% python3 -q
>>> import numpy as np
>>> np.set_printoptions(precision=1, suppress=True, linewidth=120, floatmode="fixed")
>>> data = np.load("layer5.npy")
>>> print(data)
[[12  0  3 -3 -9  3 -3]
 [ 0 11  1  1  2 -8 -9]
 [-6 -3 11 -8 -5  6  9]
 [-2  4  6  0  9  5 -4]
 [-3 -6  2 -5 20 -8  4]
 [ 6  2  4  7 -8 20 -8]
 [ 7  7  9 -5 -4  5 12]]
>>> rng = np.random.default_rng(823)
>>> lab = rng.permutation(7)
>>> print(lab)
[1 5 4 3 2 6 0]
>>> A2 = data[lab][:, lab]
>>> print(np.sort(np.abs(np.linalg.eigvals(A2))))
[ 1.1 11.4 11.4 12.1 19.1 24.9 24.9]
>>> print(np.diag(A2))
[11 20 20  0 11 12 12]
>>> print(A2)
[[11 -8  2  1  1 -9  0]
 [ 2 20 -8  7  4 -8  6]
 [-6 -8 20 -5  2  4 -3]
 [ 4  5  9  0  6 -4 -2]
 [-3  6 -5 -8 11  9 -6]
 [ 7  5 -4 -5  9 12  7]
 [ 0  3 -9 -3  3 -3 12]]
>>> print(np.trace(A2))
86
>>> print(np.allclose(A2, data))
False
>>> f = np.array([-2, 2, 2, 0, -1, 0, 1])
>>> A2 = data + np.outer(f, np.eye(7)[4])
>>> print(A2)
[[ 12.0   0.0   3.0  -3.0 -11.0   3.0  -3.0]
 [  0.0  11.0   1.0   1.0   4.0  -8.0  -9.0]
 [ -6.0  -3.0  11.0  -8.0  -3.0   6.0   9.0]
 [ -2.0   4.0   6.0   0.0   9.0   5.0  -4.0]
 [ -3.0  -6.0   2.0  -5.0  19.0  -8.0   4.0]
 [  6.0   2.0   4.0   7.0  -8.0  20.0  -8.0]
 [  7.0   7.0   9.0  -5.0  -3.0   5.0  12.0]]
>>> print(np.linalg.matrix_rank(np.linalg.inv(A2) - np.linalg.inv(data), tol=1e-8))
1
